$ python -q
>>> import numpy as np
>>> np.set_printoptions(suppress=True, linewidth=200)
>>> rd = lambda a: np.round(a, 2) + 0
>>> rng = np.random.default_rng(27409)
>>> ang = rng.uniform(0, 2 * np.pi, 33)
>>> Q, _ = np.linalg.qr(np.array([[-0.7, 1.5],
...     [-0.4, 1.5],
...     [-0.8, -0.4],
...     [-0.6, 0.7],
...     [0.4, 0.1],
...     [-2.0, 0.7],
...     [0.9, 0.1],
...     [1.1, 0.3],
...     [-0.9, 0.8],
...     [-1.0, 0.5],
...     [0.4, 0.7],
...     [0.3, 1.0],
...     [-3.0, 0.5],
...     [-0.6, -0.9],
...     [-1.9, -2.2]]))
>>> K = 20 * np.c_[np.cos(ang), np.sin(ang)] @ Q.T
>>> rd(K)
array([[ -0.94,  -2.07,   3.96,   0.59,  -1.74,   5.84,  -3.62,  -4.85,   1.47,   2.56,  -3.17,  -3.51,  10.08,   4.4 ,  12.37],
       [ -3.09,  -4.03,   3.94,  -0.58,  -1.62,   3.84,  -3.19,  -4.53,   0.01,   1.39,  -3.73,  -4.48,   7.7 ,   5.07,  13.76],
       [  6.37,   5.26,   1.93,   3.97,  -1.22,   9.11,  -3.05,  -3.28,   5.33,   4.94,   0.3 ,   1.43,  12.28,  -0.07,   1.41],
       [  7.97,   7.15,   0.55,   4.46,  -0.68,   8.25,  -2.03,  -1.77,   5.68,   4.73,   1.75,   3.23,  10.15,  -2.02,  -3.75],
       [  3.91,   2.66,   3.05,   2.96,  -1.59,   8.76,  -3.67,  -4.36,   4.27,   4.48,  -1.19,  -0.57,  12.78,   1.89,   6.41],
       [  8.51,   8.06,  -0.79,   4.38,  -0.1 ,   6.49,  -0.86,  -0.16,   5.33,   3.99,   2.88,   4.52,   7.  ,  -3.57,  -8.08],
       [  0.22,  -0.98,   3.86,   1.19,  -1.76,   6.75,  -3.74,  -4.88,   2.21,   3.12,  -2.79,  -2.9 ,  11.06,   3.92,  11.31],
       [ -1.03,   0.2 ,  -3.75,  -1.59,   1.75,  -7.3 ,   3.79,   4.85,  -2.69,  -3.47,   2.49,   2.44, -11.63,  -3.54, -10.43],
       [ -6.97,  -7.3 ,   2.94,  -2.95,  -0.96,  -1.41,  -1.51,  -2.76,  -3.14,  -1.48,  -4.05,  -5.49,   0.72,   5.3 ,  13.44],
       [  8.42,   8.17,  -1.44,   4.15,   0.2 ,   5.28,  -0.21,   0.68,   4.92,   3.43,   3.34,   4.99,   5.05,  -4.22,  -9.97],
       [ -4.94,  -3.73,  -2.66,  -3.41,   1.47,  -9.04,   3.48,   4.01,  -4.76,  -4.73,   0.62,  -0.21, -12.79,  -1.14,  -4.54],
       [  6.75,   5.69,   1.67,   4.11,  -1.12,   9.04,  -2.88,  -3.02,   5.45,   4.95,   0.59,   1.8 ,  11.99,  -0.46,   0.41],
       [  8.1 ,   8.06,  -2.03,   3.82,   0.48,   4.01,   0.41,   1.45,   4.39,   2.8 ,   3.68,   5.29,   3.08,  -4.72, -11.48],
       [  1.3 ,   2.4 ,  -3.97,  -0.4 ,   1.73,  -5.54,   3.56,   4.82,  -1.24,  -2.38,   3.28,   3.68,  -9.73,  -4.53, -12.66],
       [ -5.69,  -6.29,   3.47,  -2.12,  -1.26,   0.65,  -2.25,  -3.59,  -2.  ,  -0.38,  -4.1 ,  -5.31,   3.58,   5.44,  14.14],
       [ -6.66,  -5.59,  -1.74,  -4.08,   1.15,  -9.06,   2.93,   3.08,  -5.43,  -4.95,  -0.52,  -1.71, -12.07,   0.36,  -0.65],
       [ -4.74,  -5.48,   3.71,  -1.53,  -1.42,   1.94,  -2.67,  -4.03,  -1.22,   0.32,  -4.02,  -5.06,   5.29,   5.38,  14.21],
       [ -8.51,  -8.07,   0.83,  -4.37,   0.08,  -6.41,   0.81,   0.11,  -5.31,  -3.96,  -2.91,  -4.55,  -6.88,   3.62,   8.21],
       [ -8.5 ,  -8.03,   0.71,  -4.4 ,   0.14,  -6.61,   0.93,   0.25,  -5.37,  -4.04,  -2.82,  -4.46,  -7.19,   3.49,   7.86],
       [ -5.1 ,  -3.9 ,  -2.59,  -3.47,   1.45,  -9.07,   3.45,   3.94,  -4.82,  -4.77,   0.53,  -0.33, -12.77,  -1.02,  -4.23],
       [ -6.3 ,  -5.19,  -1.96,  -3.95,   1.23,  -9.12,   3.08,   3.32,  -5.31,  -4.93,  -0.26,  -1.37, -12.32,   0.01,  -1.56],
       [  6.36,   6.83,  -3.24,   2.54,   1.12,   0.36,   1.9 ,   3.21,   2.57,   0.92,   4.1 ,   5.43,  -2.2 ,  -5.41, -13.89],
       [  1.57,   0.33,   3.66,   1.86,  -1.74,   7.64,  -3.81,  -4.81,   3.01,   3.69,  -2.27,  -2.12,  11.95,   3.27,   9.79],
       [  8.4 ,   8.17,  -1.48,   4.13,   0.21,   5.22,  -0.17,   0.72,   4.89,   3.39,   3.36,   5.01,   4.94,  -4.25, -10.06],
       [ -8.26,  -8.13,   1.79,  -3.97,  -0.37,  -4.55,  -0.16,  -1.14,  -4.62,  -3.07,  -3.55,  -5.19,  -3.9 ,   4.53,  10.89],
       [  8.07,   7.3 ,   0.4 ,   4.47,  -0.62,   8.1 ,  -1.91,  -1.6 ,   5.67,   4.68,   1.89,   3.4 ,   9.85,  -2.2 ,  -4.26],
       [ -0.7 ,  -1.84,   3.94,   0.71,  -1.75,   6.04,  -3.65,  -4.86,   1.63,   2.69,  -3.09,  -3.39,  10.3 ,   4.3 ,  12.17],
       [  7.98,   7.16,   0.54,   4.46,  -0.67,   8.24,  -2.03,  -1.75,   5.68,   4.73,   1.76,   3.25,  10.13,  -2.03,  -3.79],
       [  6.9 ,   5.86,   1.57,   4.16,  -1.08,   9.  ,  -2.81,  -2.9 ,   5.5 ,   4.95,   0.71,   1.95,  11.85,  -0.61,  -0.01],
       [  7.14,   6.14,   1.38,   4.24,  -1.01,   8.91,  -2.68,  -2.7 ,   5.56,   4.93,   0.91,   2.2 ,  11.6 ,  -0.88,  -0.71],
       [ -8.23,  -8.12,   1.83,  -3.94,  -0.38,  -4.46,  -0.2 ,  -1.19,  -4.58,  -3.03,  -3.57,  -5.21,  -3.76,   4.56,  11.  ],
       [ -3.35,  -2.1 ,  -3.23,  -2.71,   1.64,  -8.55,   3.73,   4.51,  -3.99,  -4.32,   1.47,   0.96, -12.67,  -2.25,  -7.3 ],
       [ -6.74,  -5.68,  -1.68,  -4.11,   1.13,  -9.04,   2.89,   3.03,  -5.45,  -4.95,  -0.58,  -1.79, -12.  ,   0.44,  -0.44]])
>>> np.allclose(K[:-1].T @ np.linalg.lstsq(K[:-1].T, K[-1])[0], K[-1])
True
>>> np.linalg.lstsq(K[:-1].T, K[-1])[2]
np.int32(2)
>>> np.unique(K.round(6), axis=0).shape
(33, 15)
>>> rd(np.trace(np.linalg.pinv(K) @ K))
np.float64(2.0)
